% ipython --no-banner

In [1]: import numpy as np

In [2]: np.set_printoptions(suppress=True, linewidth=120)

In [3]: def rnd(a):
   ...:     return np.round(a, 3) + 0
   ...: 

In [4]: K = np.loadtxt("data.csv", delimiter=",")

In [5]: print(K)
[[-3. -1.  0.  0.  0.  0.  0.  0.  0.]
 [-1. -3. -1.  0.  0.  0.  0.  0.  0.]
 [ 0. -1. -1. -1.  0.  0.  0.  0.  0.]
 [ 0.  0. -1. -9. -1.  0.  0.  0.  0.]
 [ 0.  0.  0. -1. -7. -1.  0.  0.  0.]
 [ 0.  0.  0.  0. -1. -1. -1.  0.  0.]
 [ 0.  0.  0.  0.  0. -1.  5. -1.  0.]
 [ 0.  0.  0.  0.  0.  0. -1.  6. -1.]
 [ 0.  0.  0.  0.  0.  0.  0. -1.  8.]]

In [6]: rng = np.random.default_rng(7925)

In [7]: lab = rng.permutation(9)

In [8]: print(lab)
[5 6 4 3 2 8 0 7 1]

In [9]: Y = K[lab][:, lab]

In [10]: print(np.diag(Y))
[-1.  5. -7. -9. -1.  8. -3.  6. -3.]

In [11]: print(np.allclose(Y, K))
False

In [12]: print(rnd(np.linalg.det(Y)), rnd(np.linalg.det(K[lab])))
61197.0 -61197.0

In [13]: def softmax(z):
    ...:     e = np.exp(z - z.max(axis=-1, keepdims=True))
    ...:     return e / e.sum(axis=-1, keepdims=True)
    ...: 

In [14]: print(rnd(softmax(10 * K[2])))
[0.167 0.    0.    0.    0.167 0.167 0.167 0.167 0.167]

In [15]: S = K @ K.T / np.sqrt(9)

In [16]: print(softmax(S).round(6).argmax(axis=1))
[0 1 3 3 4 4 6 7 8]

In [17]: lab = rng.permutation(9)

In [18]: Y = K[:, lab] * rng.choice([-1, 1], 9)

In [19]: print(Y)
[[-0. -0.  0. -0. -0. -0.  1. -3.  0.]
 [-0. -0.  0. -0.  1. -0.  3. -1.  0.]
 [-0. -0.  0.  1.  1. -0.  1.  0.  0.]
 [-0. -0.  0.  9.  1.  1. -0.  0.  0.]
 [-0. -0. -1.  1. -0.  7. -0.  0.  0.]
 [-0. -0. -1. -0. -0.  1. -0.  0. -1.]
 [ 1. -0. -1. -0. -0. -0. -0.  0.  5.]
 [-6.  1.  0. -0. -0. -0. -0.  0. -1.]
 [ 1. -8.  0. -0. -0. -0. -0.  0.  0.]]

In [20]: U, _, VT = np.linalg.svd(K.T @ Y)

In [21]: print(rnd(np.linalg.lstsq(K, Y)[0]))
[[ 0.  0.  0.  0.  0.  0.  0.  1.  0.]
 [ 0.  0.  0.  0.  0.  0. -1.  0.  0.]
 [ 0.  0.  0.  0. -1.  0.  0.  0.  0.]
 [ 0.  0.  0. -1.  0.  0.  0.  0.  0.]
 [ 0.  0.  0.  0.  0. -1.  0.  0.  0.]
 [ 0.  0.  1.  0.  0.  0.  0.  0.  0.]
 [ 0.  0.  0.  0.  0.  0.  0.  0.  1.]
 [-1.  0.  0.  0.  0.  0.  0.  0.  0.]
 [ 0. -1.  0.  0.  0.  0.  0.  0.  0.]]

In [22]: print(rnd(U @ VT))
[[ 0.  0.  0.  0.  0.  0.  0.  1.  0.]
 [ 0.  0.  0.  0.  0.  0. -1.  0.  0.]
 [ 0.  0.  0.  0. -1.  0.  0.  0.  0.]
 [ 0.  0.  0. -1.  0.  0.  0.  0.  0.]
 [ 0.  0.  0.  0.  0. -1.  0.  0.  0.]
 [ 0.  0.  1.  0.  0.  0.  0.  0.  0.]
 [ 0.  0.  0.  0.  0.  0.  0.  0.  1.]
 [-1.  0.  0.  0.  0.  0.  0.  0.  0.]
 [ 0. -1.  0.  0.  0.  0.  0.  0.  0.]]

In [23]: print(lab)
[7 8 5 3 2 4 1 0 6]

In [24]: w1 = np.array([[-2, 1, -2, 1],
    ...:     [2, 1, 1, -1],
    ...:     [2, -1, 1, 2],
    ...:     [2, -1, 2, 1],
    ...:     [2, 0, -2, -1],
    ...:     [0, 0, 1, 2],
    ...:     [-2, 0, 2, 1],
    ...:     [-1, -2, -2, 0],
    ...:     [-2, -2, 2, 2]])

In [25]: beta = np.array([4, 0, 5, 8])

In [26]: H = np.maximum(Y @ w1 + beta, 0)

In [27]: print(np.linalg.matrix_rank(H))
4

In [28]: print(H)
[[ 5.  6. 13.  9.]
 [ 1.  2. 11. 10.]
 [ 6.  0.  7.  9.]
 [24.  0. 22. 18.]
 [ 4.  0. 13. 21.]
 [ 4.  3.  3.  6.]
 [ 0.  0. 12. 17.]
 [20.  0. 16.  0.]
 [ 0.  0.  0. 17.]]

In [29]: cent = np.array([[1, 4, 7], [2, 8, 0], [1, 6, 3], [8, 6, 0]])

In [30]: print(H @ cent)
[[102. 200.  74.]
 [ 96. 146.  40.]
 [ 85. 120.  63.]
 [190. 336. 234.]
 [185. 220.  67.]
 [ 61.  94.  37.]
 [148. 174.  36.]
 [ 36. 176. 188.]
 [136. 102.   0.]]

In [31]: print((H @ cent).round(6).argmax(axis=1))
[1 1 1 1 1 1 1 2 0]

In [32]: print(w1 @ cent)
[[  6  -6 -20]
 [ -3  16  17]
 [ 17  18  17]
 [ 10  18  20]
 [ -8 -10   8]
 [ 17  18   3]
 [  8  10  -8]
 [ -7 -32 -13]
 [ 12   0  -8]]

In [33]: F = np.loadtxt("run6.csv", delimiter=",")

In [34]: print(rnd(F))
[[ 1.     0.     0.     0.   ]
 [ 0.     0.309  0.951  0.   ]
 [ 0.    -0.951  0.309  0.   ]
 [ 0.     0.     0.     1.   ]]

In [35]: x0 = np.array([1, 6, 9, 2])

In [36]: y = F @ x0

In [37]: beta, lr = np.zeros(4), 1 / np.linalg.norm(F, 2) ** 2

In [38]: for i in range(12):
    ...:     beta -= lr * F.T @ (F @ beta - y)
    ...:     if i % 2 == 0: print(i, round(np.linalg.norm(F @ beta - y), 3))
    ...: 
0 0.0
2 0.0
4 0.0
6 0.0
8 0.0
10 0.0

In [39]: print(rnd(np.linalg.cond(F)))
1.0

In [40]: P = np.triu(np.array([[2, 1, -1, 2], [2, -2, -1, -2], [-2, 0, 1, 0], [-2, 0, 1, -2]]), 1) + np.eye(4)

In [41]: Y = P @ F @ np.linalg.inv(P)

In [42]: print(np.linalg.matrix_rank(Y))
4

In [43]: print(rnd(np.poly(Y)))
[ 1.    -2.618  3.236 -2.618  1.   ]

In [44]: u = np.array([4, 5, 0, 1])

In [45]: Y = F + np.outer(u, np.eye(4)[2])

In [46]: print(np.linalg.matrix_rank(Y - F))
1

In [47]: print(np.linalg.matrix_rank(np.linalg.inv(Y) - np.linalg.inv(F), tol=1e-8))
1

In [48]: print(rnd(Y))
[[ 1.     0.     4.     0.   ]
 [ 0.     0.309  5.951  0.   ]
 [ 0.    -0.951  0.309  0.   ]
 [ 0.     0.     1.     1.   ]]

In [49]: arr = np.load("a.npy")

In [50]: print(arr)
[[-1.  1.  1.  1.  1.  1.  1.  1.  1.  1.  1.  1.  1.]
 [ 1. -1.  1.  1.  1.  1.  1.  1.  1.  1.  1.  1.  1.]
 [ 1.  1. -1.  1.  1.  1.  1.  1.  1.  1.  1.  1.  1.]
 [ 1.  1.  1. -1.  1.  1.  1.  1.  1.  1.  1.  1.  1.]
 [ 1.  1.  1.  1. -1.  1.  1.  1.  1.  1.  1.  1.  1.]
 [ 1.  1.  1.  1.  1. -1.  1.  1.  1.  1.  1.  1.  1.]
 [ 1.  1.  1.  1.  1.  1. -1.  1.  1.  1.  1.  1.  1.]
 [ 1.  1.  1.  1.  1.  1.  1. -1.  1.  1.  1.  1.  1.]
 [ 1.  1.  1.  1.  1.  1.  1.  1. -1.  1.  1.  1.  1.]
 [ 1.  1.  1.  1.  1.  1.  1.  1.  1. -1.  1.  1.  1.]
 [ 1.  1.  1.  1.  1.  1.  1.  1.  1.  1. -1.  1.  1.]
 [ 1.  1.  1.  1.  1.  1.  1.  1.  1.  1.  1. -1.  1.]
 [ 1.  1.  1.  1.  1.  1.  1.  1.  1.  1.  1.  1. -1.]]

In [51]: print(np.all(np.linalg.eigvalsh(arr) > 0))
False

In [52]: print([round(float(np.linalg.det(arr[:i, :i])), 2) + 0 for i in range(1, 14)])
[-1.0, 0.0, 4.0, -16.0, 48.0, -128.0, 320.0, -768.0, 1792.0, -4096.0, 9216.0, -20480.0, 45056.0]

In [53]: Y = arr + rng.integers(-2, 3, (13, 1)) @ rng.integers(-2, 3, (1, 13))

In [54]: print(Y)
[[-1.  1.  1.  1.  1.  1.  1.  1.  1.  1.  1.  1.  1.]
 [ 3.  0.  1.  1. -1.  2.  2.  0.  3.  1. -1.  1.  2.]
 [-3. -1. -1.  1.  5. -1. -1.  3. -3.  1.  5.  1. -1.]
 [ 5.  3.  1. -1. -3.  3.  3. -1.  5.  1. -3.  1.  3.]
 [-3. -1.  1.  1.  3. -1. -1.  3. -3.  1.  5.  1. -1.]
 [-1.  0.  1.  1.  3. -2.  0.  2. -1.  1.  3.  1.  0.]
 [-1.  0.  1.  1.  3.  0. -2.  2. -1.  1.  3.  1.  0.]
 [ 5.  3.  1.  1. -3.  3.  3. -3.  5.  1. -3.  1.  3.]
 [-1.  0.  1.  1.  3.  0.  0.  2. -3.  1.  3.  1.  0.]
 [ 3.  2.  1.  1. -1.  2.  2.  0.  3. -1. -1.  1.  2.]
 [-3. -1.  1.  1.  5. -1. -1.  3. -3.  1.  3.  1. -1.]
 [-1.  0.  1.  1.  3.  0.  0.  2. -1.  1.  3. -1.  0.]
 [-3. -1.  1.  1.  5. -1. -1.  3. -3.  1.  5.  1. -3.]]

In [55]: print(rnd(np.linalg.svd(Y - arr, compute_uv=False)))
[25.1  0.   0.   0.   0.   0.   0.   0.   0.   0.   0.   0.   0. ]
